$ python3 -q
>>> import numpy as np
>>> import numpy.linalg as la
>>> np.set_printoptions(precision=3, suppress=True, linewidth=100)
>>> rd = lambda a: np.round(a, 3) + 0
>>> cent = np.array([[1.5, 0.1, 0.9, -0.8], [-1.3, 0.1, 0.4, -0.1]])
>>> rng = np.random.default_rng(732308)
>>> X = np.array([[-2, -2],
...     [1, 2],
...     [-1, 2],
...     [-1, 2],
...     [3, -2],
...     [1, -2],
...     [3, -2],
...     [3, -1],
...     [2, 2],
...     [-1, 3],
...     [-3, -2],
...     [-3, -1],
...     [-1, 0],
...     [1, -1],
...     [-3, 1],
...     [-3, -2],
...     [-3, -1],
...     [1, -3]]) @ cent + 0.3 * rng.normal(size=(18, 4))
>>> rd(X)
array([[-0.869, -0.753, -2.994,  1.644],
       [-1.293,  0.116,  1.891, -1.211],
       [-4.283, -0.096, -0.032,  0.627],
       [-3.86 ,  0.081,  0.11 ,  0.472],
       [ 6.884,  0.364,  1.646, -2.478],
       [ 4.398, -0.072, -0.48 , -0.634],
       [ 6.971, -0.046,  2.095, -2.386],
       [ 5.739,  0.475,  1.96 , -2.224],
       [ 0.673,  0.652,  2.12 , -1.417],
       [-5.231,  0.026,  0.159,  0.152],
       [-2.363, -0.586, -4.095,  2.152],
       [-3.269,  0.553, -3.408,  2.508],
       [-1.718, -0.311, -1.064,  0.368],
       [ 2.887,  0.576,  0.716, -0.887],
       [-6.267, -0.052, -1.889,  2.586],
       [-1.902, -0.675, -3.57 ,  2.702],
       [-3.795, -0.518, -2.998,  2.503],
       [ 5.314, -0.172, -0.604, -0.724]])
>>> vec = np.array([-2, 0, 0, 0])
>>> rhs = X @ vec
>>> rd(la.solve(X.T @ X, X.T @ rhs))
array([-2.,  0.,  0.,  0.])
>>> rd(la.lstsq(X, rhs)[0])
array([-2.,  0.,  0.,  0.])
>>> rhs = rhs + 0.1 * rng.normal(size=18)
>>> rd(rhs)
array([  1.746,   2.547,   8.58 ,   7.814, -13.738,  -8.729, -13.787, -11.517,  -1.39 ,  10.417,
         4.79 ,   6.598,   3.357,  -5.786,  12.56 ,   3.907,   7.317, -10.668])
>>> beta, *_ = la.lstsq(X, rhs)
>>> [round(float(la.norm(la.solve(X.T @ X + lam * np.eye(4), X.T @ rhs))), 2) for lam in (0, 1, 10, 100)]
[1.99, 1.97, 1.89, 1.46]
>>> rd(la.norm(rhs - X @ beta))
np.float64(0.371)
>>> beta.round()
array([-2.,  0.,  0.,  0.])
>>> out = np.array([[0, 4, 3], [1, 5, 3], [0, 5, 0], [1, 2, 0]])
>>> rd(np.einsum("ij->j", X))
array([ -1.986,  -0.438, -10.436,   3.754])
>>> la.matrix_rank(X @ out)
np.int64(3)
>>> C2 = np.cov(X, rowvar=False)
>>> rd(np.polyfit(X[:, 2], X[:, 3], 1))
array([-0.784, -0.246])
>>> rd(np.corrcoef(X[:, 2], X[:, 3])[0, 1])
np.float64(-0.927)
>>> m1 = np.load("mat.npy")
>>> m1
array([[ 0.,  0., -2., -1.],
       [-2.,  2., -2., -1.],
       [ 2.,  0.,  4.,  1.],
       [-2.,  0., -2.,  1.]])
>>> Q, vecs = la.qr(m1[:, :1])[0], la.qr(m1[:, 1:])[0]
>>> sv = la.svd(Q.T @ vecs, compute_uv=False)
>>> rd(sv)
array([0.988])
>>> (sv > 0.9).sum()
np.int64(1)
>>> hat = np.triu(np.array([[0, 3, 0, 1], [1, 3, 3, 3], [3, 0, 3, 3], [1, 1, 0, 0]]), 1) + np.eye(4)
>>> out = hat @ m1 @ la.inv(hat)
>>> la.matrix_rank(out)
np.int64(4)
>>> rd(np.poly(out))
array([  1.,  -7.,  18., -20.,   8.])
>>> hat @ m1 - m1 @ hat
array([[ -8.,   6.,  -8.,   4.],
       [  0.,   6.,   0.,   8.],
       [ -6.,  -6.,  -6., -11.],
       [  0.,   6.,   0.,   8.]])
>>> rd(la.det(out))
np.float64(8.0)
>>> out
array([[  -8.,   30., -100.,  215.],
       [  -2.,    8.,  -20.,   43.],
       [  -4.,   12.,  -38.,   86.],
       [  -2.,    6.,  -20.,   45.]])
>>> rd(la.det(out[::-1]))
np.float64(8.0)
>>> rd(np.poly(out))
array([  1.,  -7.,  18., -20.,   8.])
>>> rd(la.eigvals(out))
array([1., 2., 2., 2.])
>>> np.einsum("ii->", out)
np.float64(7.0)
>>> rd(la.det(2 * out)), rd(la.det(out))
(np.float64(128.0), np.float64(8.0))
>>> vec = np.array([7, 1, 9, 3])
>>> m1 @ vec
array([-21., -33.,  53., -29.])
>>> m1 @ np.eye(4)[1]
array([0., 2., 0., 0.])
>>> (m1 @ vec).argmax()
np.int64(2)
>>> np.einsum("ij,j->i", m1, vec)
array([-21., -33.,  53., -29.])
>>> m1 @ (2 * vec)
array([-42., -66., 106., -58.])
>>> E = np.loadtxt("test11.csv", delimiter=",")
>>> E
array([[-0.68,  2.66, -0.97, -0.58, -0.62,  1.75, -0.52,  0.83, -0.38,  0.19, -1.02,  0.47],
       [-0.3 , -1.8 ,  4.52, -0.08,  4.4 , -0.72,  0.59, -2.83,  0.4 , -2.71,  1.03,  2.05],
       [-1.03,  2.62,  0.39, -1.06,  0.54,  1.62, -1.26,  1.28, -1.41,  0.31,  0.12, -0.07],
       [ 0.19, -2.02,  2.29,  0.18,  2.02, -1.2 ,  0.31, -1.27,  0.11, -0.96,  1.13,  0.3 ],
       [ 1.44, -1.8 , -3.96,  1.2 , -4.16, -1.54,  0.69,  1.21,  0.9 ,  2.19, -0.47, -2.13],
       [ 0.23,  0.04, -1.64, -0.08, -1.88, -0.39, -0.8 ,  2.01, -0.97,  1.94,  0.68, -2.12],
       [-0.98,  2.24,  0.56, -1.12,  0.56,  1.26, -1.54,  1.68, -1.82,  0.7 ,  0.7 , -0.7 ],
       [ 0.04,  2.3 , -3.79,  0.02, -3.46,  1.29, -0.22,  1.83,  0.1 ,  1.63, -1.64, -0.73],
       [-0.97,  4.3 , -2.45, -0.98, -2.02,  2.6 , -1.28,  2.44, -1.15,  1.37, -1.26, -0.41],
       [-0.66,  1.44,  0.62, -0.68,  0.68,  0.9 , -0.79,  0.65, -0.92,  0.05,  0.25,  0.01]])
>>> out = E + rng.integers(-2, 3, (10, 3)) @ rng.integers(-2, 3, (3, 12))
>>> rd(out)
array([[ 0.32,  2.66, -0.97, -2.58, -3.62,  2.75, -1.52, -1.17, -1.38,  0.19,  1.98, -1.53],
       [-1.3 , -0.8 , -0.48,  3.92,  7.4 , -6.72,  6.59, -2.83,  0.4 , -1.71, -2.97,  7.05],
       [-2.03,  1.62,  2.39, -1.06,  2.54,  2.62, -2.26,  3.28,  0.59,  0.31, -1.88, -0.07],
       [-0.81, -1.02,  0.29,  4.18,  6.02, -4.2 ,  3.31,  0.73,  0.11, -0.96, -2.87,  4.3 ],
       [ 3.44,  2.2 , -5.96,  5.2 , -4.16, -1.54,  0.69,  1.21, -5.1 ,  0.19,  1.53, -0.13],
       [ 0.23,  1.04, -6.64,  1.92, -1.88, -5.39,  4.2 ,  0.01, -1.97,  2.94, -0.32,  0.88],
       [-2.98,  0.24, -1.44, -1.12,  2.56, -2.74,  2.46,  1.68,  2.18,  2.7 , -3.3 ,  1.3 ],
       [ 3.04,  4.3 , -4.79, -1.98, -9.46,  3.29, -2.22, -2.17, -4.9 ,  0.63,  5.36, -3.73],
       [ 0.03,  7.3 , -5.45,  3.02, -1.02,  0.6 ,  0.72,  2.44, -5.15,  0.37, -1.26,  2.59],
       [-0.66,  0.44, -3.38, -2.68, -2.32, -3.1 ,  3.21, -3.35,  0.08,  2.05,  1.25,  0.01]])
>>> la.matrix_rank(out - E, tol=1e-8)
np.int64(3)
>>> np.abs(out - E).sum(axis=1)
array([16., 36., 14., 28., 24., 26., 28., 38., 24., 26.])
>>> rd(la.svd(out - E, compute_uv=False))
array([22.354, 15.968, 12.219,  0.   ,  0.   ,  0.   ,  0.   ,  0.   ,  0.   ,  0.   ])
